$ python -q
>>> import numpy as np
>>> from numpy import linalg as LA
>>> np.set_printoptions(precision=2, suppress=True, linewidth=100, floatmode="fixed")
>>> def rnd(a):
...     return np.round(a, 2) + 0
... 
>>> m1 = np.load("out14.npy")
>>> print(rnd(m1))
[[ 1.00  0.00  0.00  0.00]
 [ 0.00  1.00  0.00  0.00]
 [ 0.00  0.00  0.97 -0.26]
 [ 0.00  0.00  0.26  0.97]]
>>> # splits into 3 blocks
>>> print(rnd(LA.det(m1.T)))
1.0
>>> print(rnd(np.einsum("ii->", m1)))
3.93
>>> print(rnd(LA.eigvals(m1).sum().real))
3.93
>>> print(rnd(np.einsum("ij,ji->", m1, m1)))
3.73
>>> print(rnd(np.kron(np.eye(2, dtype=int), m1)))
[[ 1.00  0.00  0.00  0.00  0.00  0.00  0.00  0.00]
 [ 0.00  1.00  0.00  0.00  0.00  0.00  0.00  0.00]
 [ 0.00  0.00  0.97 -0.26  0.00  0.00  0.00  0.00]
 [ 0.00  0.00  0.26  0.97  0.00  0.00  0.00  0.00]
 [ 0.00  0.00  0.00  0.00  1.00  0.00  0.00  0.00]
 [ 0.00  0.00  0.00  0.00  0.00  1.00  0.00  0.00]
 [ 0.00  0.00  0.00  0.00  0.00  0.00  0.97 -0.26]
 [ 0.00  0.00  0.00  0.00  0.00  0.00  0.26  0.97]]
>>> f = np.array([5, 0, -3, 3])
>>> M2 = m1 + np.outer(f, np.eye(4)[1])
>>> print(rnd(LA.det(M2) / LA.det(m1)), rnd(1 + LA.solve(m1, f)[1]))
1.0 1.0
>>> print(LA.matrix_rank(M2 - m1))
1
>>> f = np.array([4, 5, -3, -5])
>>> X = f[np.abs(np.subtract.outer(np.arange(4), np.arange(4)))]
>>> print(X)
[[ 4  5 -3 -5]
 [ 5  4  5 -3]
 [-3  5  4  5]
 [-5 -3  5  4]]
>>> M2 = X ** -1
Traceback (most recent call last):
  File "<python-input-19>", line 1, in <module>
    M2 = X ** -1
         ~~^^~~~
ValueError: Integers to negative integer powers are not allowed.
>>> M2 = LA.inv(X)
>>> print(np.allclose(M2, X.T))
False
>>> print(rnd(LA.det(X) * M2))
[[-322.00  125.00   21.00 -335.00]
 [ 125.00  -22.00   95.00   21.00]
 [  21.00   95.00  -22.00  125.00]
 [-335.00   21.00  125.00 -322.00]]
>>> rng = np.random.default_rng(17273)
>>> theta = rng.uniform(0, 2 * np.pi, 17)
>>> Q, _ = LA.qr(np.array([[0.4, 0.3], [-0.3, 0.7], [-1.2, -0.9]]))
>>> A = 10 * np.c_[np.cos(theta), np.sin(theta)] @ Q.T
>>> print(rnd(A))
[[ -2.99   3.25   8.97]
 [  1.70  -8.42  -5.11]
 [  1.09  -9.39  -3.27]
 [  0.55   9.85  -1.64]
 [  2.88  -4.10  -8.65]
 [ -0.19   9.98   0.58]
 [ -3.15   0.94   9.45]
 [ -2.51  -6.08   7.53]
 [  1.50  -8.80  -4.51]
 [  2.71  -5.14  -8.14]
 [  3.08  -2.28  -9.24]
 [  1.94  -7.90  -5.82]
 [ -0.09  10.00   0.26]
 [ -3.04   2.72   9.13]
 [ -3.10   2.05   9.29]
 [  0.03 -10.00  -0.10]
 [ -1.92  -7.94   5.77]]
>>> cen = A - A.mean(axis=0)
>>> evecs = LA.svd(cen)[2][:2]
>>> M2 = cen - cen @ evecs.T @ evecs
>>> print(rnd(np.cov(cen @ evecs.T, rowvar=False)))
[[67.74  0.00]
 [ 0.00 34.83]]
>>> print(rnd((cen @ evecs.T).std(axis=0)))
[7.98 5.73]
>>> print(rnd(M2.std(axis=0)))
[0.00 0.00 0.00]
>>> print(rnd(LA.norm(M2) / LA.norm(cen)))
0.0
